>>> import numpy as np
>>> from numpy import linalg as LA
>>> np.set_printoptions(suppress=True, linewidth=120)
>>> Q, _ = LA.qr(np.array([[-1.9], [0.1], [-1.4]]))
>>> A = Q @ Q.T
>>> print(A.round(2) + 0)
[[ 0.65 -0.03  0.48]
 [-0.03  0.   -0.03]
 [ 0.48 -0.03  0.35]]
>>> Y = np.array([[6, 3, 6], [9, 5, 5], [3, 7, 3]])
>>> print(LA.matrix_rank(np.vstack([A, Y.T])))
3
>>> print(np.round(np.einsum("ik,kj->ij", A, Y), 2))
[[ 5.01  5.11  5.14]
 [-0.26 -0.27 -0.27]
 [ 3.69  3.76  3.79]]
>>> print(LA.matrix_rank(A @ Y))
1
>>> print(np.round(A @ Y, 2))
[[ 5.01  5.11  5.14]
 [-0.26 -0.27 -0.27]
 [ 3.69  3.76  3.79]]
>>> print(np.vstack([A, Y.T]).shape)
(6, 3)
>>> print(np.round(Y.T @ A.T, 2))
[[ 5.01 -0.26  3.69]
 [ 5.11 -0.27  3.76]
 [ 5.14 -0.27  3.79]]
>>> print(np.round(np.trace(LA.pinv(A) @ A), 2))
1.0
>>> print(np.round(A @ LA.pinv(A) @ A, 2) + 0)
[[ 0.65 -0.03  0.48]
 [-0.03  0.   -0.03]
 [ 0.48 -0.03  0.35]]
>>> print(np.abs(np.diag(LA.qr(A)[1])) > 1e-9)
[ True False False]
>>> U, sv, vt = LA.svd(A)
>>> print(sv.round(2) + 0)
[1. 0. 0.]
>>> Y = U[:, :1] @ np.diag(sv[:1]) @ vt[:1]
>>> print(LA.matrix_rank(Y))
1
>>> print(LA.cond(A) > 100)
True
>>> F = np.load("out11.npy")
>>> print(F)
[[0 0 0]
 [0 0 1]
 [0 1 0]]
>>> print(np.round(LA.eigvalsh(F).min(), 2))
-1.0
>>> print(round(np.trace(LA.pinv(F) @ F), 2))
2.0
>>> print([round(float(x), 2) for x in LA.svd(F, compute_uv=False)[:3]])
[1.0, 1.0, 0.0]
>>> print(round(float(LA.norm(F, 2) / LA.norm(F)), 2))
0.71
>>> print(LA.matrix_rank(F, rtol=0.1))
2
>>> print(LA.cond(F) > 100)
True
>>> evals, V = LA.eigvalsh(F)
Traceback (most recent call last):
  File "<python-input-29>", line 1, in <module>
    evals, V = LA.eigvalsh(F)
    ^^^^^^^^
ValueError: too many values to unpack (expected 2)
>>> evals, V = LA.eigh(F)
>>> print(np.round(V @ np.diag(evals) @ V.T, 2) + 0)
[[0. 0. 0.]
 [0. 0. 1.]
 [0. 1. 0.]]
>>> print(np.round(V.T @ F @ V, 2) + 0)
[[-1.  0.  0.]
 [ 0.  0.  0.]
 [ 0.  0.  1.]]
>>> print(np.abs(V[:, -1]).round(6).argmax())
1
>>> print(np.round(LA.eigvalsh(F @ F), 2))
[0. 1. 1.]
>>> print(np.round(V.T @ V, 2) + 0)
[[1. 0. 0.]
 [0. 1. 0.]
 [0. 0. 1.]]
>>> arr = np.array([[0, 5, 9, 4], [0, 0, 4, 1], [0, 0, 0, 5], [0, 0, 0, 0]])
>>> print(np.einsum("ij,ji->", arr, arr))
0
>>> print(round(float(LA.det(arr.T)), 2))
0.0
>>> print(np.kron(np.eye(2, dtype=int), arr))
[[0 5 9 4 0 0 0 0]
 [0 0 4 1 0 0 0 0]
 [0 0 0 5 0 0 0 0]
 [0 0 0 0 0 0 0 0]
 [0 0 0 0 0 5 9 4]
 [0 0 0 0 0 0 4 1]
 [0 0 0 0 0 0 0 5]
 [0 0 0 0 0 0 0 0]]
>>> print(round(LA.det(2 * arr), 2), round(float(LA.det(arr)), 2))
0.0 0.0
>>> U, sv, vt = LA.svd(arr)
>>> print(sv.round(2))
[11.8   4.63  1.83  0.  ]
>>> Y = U[:, :3] @ np.diag(sv[:3]) @ vt[:3]
>>> print(LA.matrix_rank(arr, rtol=0.05))
3
>>> print(round(LA.norm(arr - Y) / LA.norm(arr), 2))
0.0
>>> print(Y.round(2) + 0)
[[0. 5. 9. 4.]
 [0. 0. 4. 1.]
 [0. 0. 0. 5.]
 [0. 0. 0. 0.]]
>>> C2 = arr.T @ arr
>>> print(C2)
[[ 0  0  0  0]
 [ 0 25 45 20]
 [ 0 45 97 40]
 [ 0 20 40 42]]
>>> print(np.round(LA.svd(arr, compute_uv=False) ** 2, 2))
[139.2   21.45   3.35   0.  ]
>>> print(np.diag(C2))
[ 0 25 97 42]
>>> print(LA.matrix_rank(C2))
3
>>> def softmax(z):
...     e = np.exp(z - z.max(axis=-1, keepdims=True))
...     return e / e.sum(axis=-1, keepdims=True)
... 
>>> print(np.round(softmax(10 * arr[2]), 2) + 0)
[0. 0. 0. 1.]
>>> print(np.round(softmax(arr[2] + 4), 2))
[0.01 0.01 0.01 0.98]
>>> print(np.round(softmax(arr[2]), 2))
[0.01 0.01 0.01 0.98]
>>> scores = arr @ arr.T / np.sqrt(4)
>>> print(softmax(scores).round(6).argmax(axis=1))
[0 0 2 0]
>>> print(np.round(softmax(scores)[2] @ arr, 2))
[0.   0.38 0.68 4.92]
>>> print(np.round(softmax(scores + np.triu(np.full(scores.shape, -np.inf), 1)), 2) + 0)
[[1.   0.   0.   0.  ]
 [1.   0.   0.   0.  ]
 [0.08 0.   0.92 0.  ]
 [0.25 0.25 0.25 0.25]]
>>> print(np.round(LA.norm(arr), 2))
12.81
>>> print(LA.matrix_rank(arr))
3
>>> print(np.diff(arr, axis=0))
[[ 0 -5 -5 -3]
 [ 0  0 -4  4]
 [ 0  0  0 -5]]
>>> print(np.unravel_index(np.abs(arr).argmax(), arr.shape))
(np.int64(0), np.int64(2))
>>> print(np.round(LA.svd(arr, compute_uv=False), 2))
[11.8   4.63  1.83  0.  ]
>>> print(arr.sum(axis=1))
[18  5  5  0]
>>> print(arr.shape)
(4, 4)
>>> mat = np.loadtxt("dump.csv", delimiter=",")
>>> print(mat)
[[-2.  1.]
 [ 0.  3.]]
>>> Y = LA.inv(mat)
>>> print(Y.round(2))
[[-0.5   0.17]
 [ 0.    0.33]]
>>> print(round(float(LA.det(mat) * LA.det(Y)), 2))
1.0
>>> print(round(LA.slogdet(mat)[0], 2))
-1.0
>>> print(np.round(LA.cond(mat), 2))
1.77
>>> evals, V = LA.eig(mat)
>>> print(evals)
[-2.  3.]
>>> print(mat @ V[:, 0] - evals[0] * V[:, 0])
[0. 0.]
>>> print(np.round(np.sort(LA.eigvals(mat.T)), 2))
[-2.  3.]
>>> vec = np.array([1, 7])
>>> target = mat @ vec
>>> beta, lr = np.zeros(2), 1 / LA.norm(mat, 2) ** 2
>>> for i in range(8):
...     beta -= lr * mat.T @ (mat @ beta - target)
...     if i % 2 == 0: print(i, round(LA.norm(mat @ beta - target), 2))
... 
0 3.74
2 1.73
4 0.8
6 0.37
>>> print(np.round(LA.cond(mat), 2))
1.77
>>> rng = np.random.default_rng(97)
>>> z = rng.permutation(2)
>>> Y = mat[:, z] * rng.choice([-1, 1], 2)
>>> print(Y)
[[ 1.  2.]
 [ 3. -0.]]
>>> U, _, vt = LA.svd(mat.T @ Y)
>>> print(z)
[1 0]
>>> print(np.round(U @ vt, 2) + 0)
[[ 0. -1.]
 [ 1.  0.]]
>>> X = np.load("a.npy")
>>> print(X)
[[ 1.26 -0.27 -0.63]
 [-0.28  0.06  0.14]]
>>> rk = LA.matrix_rank(X)
>>> print(rk)
1
>>> N = LA.svd(X)[2][rk:].T
>>> print(np.allclose(X @ N, 0))
True
>>> print([int(LA.matrix_rank(X[:, :j + 1])) for j in range(3)])
[1, 1, 1]
>>> print([int(LA.matrix_rank(X[:i])) for i in range(1, len(X) + 1)])
[1, 1]
